$ python3 -q
>>> import numpy as np
>>> import numpy.linalg as la
>>> np.set_printoptions(precision=2, suppress=True, linewidth=140)
>>> rnd = lambda a: np.round(a, 2) + 0
>>> A = np.loadtxt("arr.csv", delimiter=",")
>>> rnd(A)
array([[ 0.  ,  3.89, -0.94],
       [-1.87,  0.83,  3.44],
       [ 3.54,  0.44,  1.82]])
>>> print(rnd(np.sort(np.abs(la.eigvals(A)))))
[4. 4. 4.]
>>> rnd((A - A.T) / 2)
array([[ 0.  ,  2.88, -2.24],
       [-2.88,  0.  ,  1.5 ],
       [ 2.24, -1.5 ,  0.  ]])
>>> rnd(la.det(A))
np.float64(64.0)
>>> np.allclose(A @ A.T, A.T @ A)
True
>>> print(rnd(la.matrix_power(A, 4)))
[[ 207.67  129.31  -75.43]
 [-104.95  217.74   84.32]
 [ 106.75  -37.48  229.64]]
>>> rnd((A + A.T) / 2)
array([[0.  , 1.01, 1.3 ],
       [1.01, 0.83, 1.94],
       [1.3 , 1.94, 1.82]])
>>> hat = np.triu(np.array([[0, 2, 2], [3, 2, 2], [3, 1, 1]]), 1) + np.eye(3)
>>> other = hat @ A @ la.inv(hat)
>>> rnd(la.det(other))
np.float64(64.0)
>>> U, s, VT = la.svd(A, full_matrices=False)
>>> print(rnd(s))
[4. 4. 4.]
>>> rnd(VT @ VT.T)
array([[1., 0., 0.],
       [0., 1., 0.],
       [0., 0., 1.]])
>>> print(rnd(np.sqrt((s ** 2).sum())), rnd(la.norm(A)))
6.93 6.93
>>> rnd(U.T @ U)
array([[1., 0., 0.],
       [0., 1., 0.],
       [0., 0., 1.]])
>>> U.shape, s.shape, VT.shape
((3, 3), (3,), (3, 3))
>>> m1 = np.loadtxt("mat.csv", delimiter=",")
>>> print(m1)
[[ -6.  10. -10.   4.]
 [ -3.   5.  -5.   2.]]
>>> other = m1 / np.sqrt((m1 ** 2).mean(axis=1, keepdims=True))
>>> print(rnd(other[1]))
[-0.76  1.26 -1.26  0.5 ]
>>> rnd(la.norm(other, axis=1))
array([2., 2.])
>>> U, s, VT = la.svd(m1)
>>> np.argmax(s[:-1] / (s[1:] + 1e-6)) + 1
np.int64(1)
>>> other = U[:, :1] @ np.diag(s[:1]) @ VT[:1]
>>> rnd(la.norm(m1 - other) / la.norm(m1))
np.float64(0.0)
>>> rnd(la.norm(m1 - other, 2)), rnd(s[1])
(np.float64(0.0), np.float64(0.0))
>>> rnd(la.norm(m1, 2) / la.norm(m1))
np.float64(1.0)
>>> la.matrix_rank(m1, rtol=0.1)
np.int64(1)
>>> print(la.cond(m1) > 100)
True
>>> th = np.radians(90)
>>> Rm = np.eye(4)
>>> Rm[2, 2] = Rm[3, 3] = np.cos(th)
>>> Rm[2, 3], Rm[3, 2] = -np.sin(th), np.sin(th)
>>> print(rnd(Rm))
[[ 1.  0.  0.  0.]
 [ 0.  1.  0.  0.]
 [ 0.  0.  0. -1.]
 [ 0.  0.  1.  0.]]
>>> other = m1 @ Rm.T
>>> rnd(la.det(Rm)), np.trace(Rm)
(np.float64(1.0), np.float64(2.0))
>>> np.allclose(la.norm(m1, axis=1), la.norm(other, axis=1))
True
>>> np.allclose(m1 @ m1.T, other @ other.T)
True
>>> rnd(la.svd(m1, compute_uv=False)), rnd(la.svd(other, compute_uv=False))
(array([17.75,  0.  ]), array([17.75,  0.  ]))
>>> mat = np.loadtxt("dump.csv", delimiter=",")
>>> mat
array([[ 0.,  0., -2., -1.],
       [ 0.,  0., -1.,  0.],
       [-2., -1.,  0.,  0.],
       [-1.,  0.,  0.,  0.]])
>>> (mat + mat.T) / 2
array([[ 0.,  0., -2., -1.],
       [ 0.,  0., -1.,  0.],
       [-2., -1.,  0.,  0.],
       [-1.,  0.,  0.,  0.]])
>>> mat @ mat
array([[5., 2., 0., 0.],
       [2., 1., 0., 0.],
       [0., 0., 5., 2.],
       [0., 0., 2., 1.]])
>>> print(np.allclose(mat @ mat.T, mat.T @ mat))
True
>>> rnd(np.abs(la.eigvals(mat)).max())
np.float64(2.41)
>>> rnd(np.sort(np.abs(la.eigvals(mat))))
array([0.41, 0.41, 2.41, 2.41])
>>> rnd(la.det(mat))
np.float64(1.0)
>>> np.allclose(mat, mat.T)
True
>>> np.trace(mat)
np.float64(0.0)
>>> r0, r1 = mat[1], mat[2]
>>> r0 @ r1
np.float64(0.0)
>>> r0 @ r0
np.float64(1.0)
>>> p = (r0 @ r1) / (r0 @ r0) * r0
>>> print(la.matrix_rank(np.outer(r0, r1)))
1
>>> print(rnd(la.norm(r0 + r1) ** 2 + la.norm(r0 - r1) ** 2))
12.0
>>> (r1 - p) @ r0
np.float64(0.0)
>>> p
array([ 0.,  0., -0.,  0.])
>>> r1 - p
array([-2., -1.,  0.,  0.])
>>> C2 = mat.T @ mat
>>> np.trace(C2), (mat ** 2).sum()
(np.float64(12.0), np.float64(12.0))
>>> other = np.array([[2, 3, 1], [0, 3, 2], [2, 0, 1], [0, 2, 2]])
>>> W0 = other.T @ other
>>> W0
array([[ 8,  6,  4],
       [ 6, 22, 13],
       [ 4, 13, 10]])
>>> x = np.ones(3)
>>> for _ in range(6):
...     x = W0 @ x
...     x /= la.norm(x)
...     print(round(x @ W0 @ x, 2))
... 
32.33
32.44
32.44
32.44
32.44
32.44
>>> print(rnd(la.eigvalsh(W0)[-1]))
32.44
>>> x = np.array([2, 2, 2])
>>> h = np.maximum(A @ x, 0)
>>> rnd(np.maximum(A @ x, 0) - np.maximum(-A @ x, 0))
array([ 5.89,  4.79, 11.59])
>>> np.flatnonzero(h > 1e-9)
array([0, 1, 2])
>>> rnd(np.tanh(A @ x))
array([1., 1., 1.])
>>> print(rnd(np.maximum(A @ (3 * x), 0)))
[17.66 14.38 34.77]
>>> rnd(A.T @ h)
array([32., 32., 32.])
>>> rnd(A * (h > 1e-9)[:, None])
array([[ 0.  ,  3.89, -0.94],
       [-1.87,  0.83,  3.44],
       [ 3.54,  0.44,  1.82]])
>>> rng = np.random.default_rng(9974)
>>> data = np.eye(3, dtype=int)[rng.permutation(3)] * np.array([1, 3, 3])
>>> data
array([[0, 3, 0],
       [0, 0, 3],
       [1, 0, 0]])
>>> other = la.inv(data)
>>> rnd(la.cond(data))
np.float64(3.0)
>>> np.allclose(other, data.T)
False
>>> rnd(la.inv(other))
array([[0., 3., 0.],
       [0., 0., 3.],
       [1., 0., 0.]])
>>> rnd(la.det(data) * other)
array([[0., 0., 9.],
       [3., 0., 0.],
       [0., 3., 0.]])
>>> labels = rng.permutation(3)
>>> labels
array([1, 2, 0])
>>> other = data[labels][:, labels]
>>> print(np.allclose(other, data))
False
>>> q = data.astype(float).copy()
>>> for j in range(3):
...     q[:, j] -= q[:, :j] @ (q[:, :j].T @ q[:, j])
...     q[:, j] /= la.norm(q[:, j])
... 
>>> q.T @ data
array([[1., 0., 0.],
       [0., 3., 0.],
       [0., 0., 3.]])
>>> q.T @ q
array([[1., 0., 0.],
       [0., 1., 0.],
       [0., 0., 1.]])
>>> hat = np.triu(np.array([[1, 1, 0], [1, 1, 1], [2, 0, 2]]), 1) + np.eye(3)
>>> other = hat @ data @ la.inv(hat)
>>> np.trace(other), np.trace(data)
(np.float64(0.0), np.int64(0))
>>> rnd(np.poly(other))
array([ 1.,  0.,  0., -9.])
>>> F = np.loadtxt("layer2.csv", delimiter=",")
>>> rnd(F)
array([[ 0.31, -0.95,  0.  ],
       [ 0.95,  0.31,  0.  ],
       [ 0.  ,  0.  ,  1.  ]])
>>> rnd(la.det(F))
np.float64(1.0)
>>> np.flatnonzero(la.matrix_power((F != 0) + (F.T != 0) + np.eye(3), 3)[2])
array([2])
>>> C2 = F.T @ F
>>> rnd(np.diag(C2))
array([1., 1., 1.])
>>> print(np.allclose(C2, C2.T))
True
>>> print((F @ F.T).shape)
(3, 3)
>>> np.trace(C2), (F ** 2).sum()
(np.float64(3.0), np.float64(3.0))
>>> rnd(C2)
array([[1., 0., 0.],
       [0., 1., 0.],
       [0., 0., 1.]])
>>> rnd(F @ F.T)
array([[1., 0., 0.],
       [0., 1., 0.],
       [0., 0., 1.]])
>>> rnd(la.svd(F, compute_uv=False))
array([1., 1., 1.])
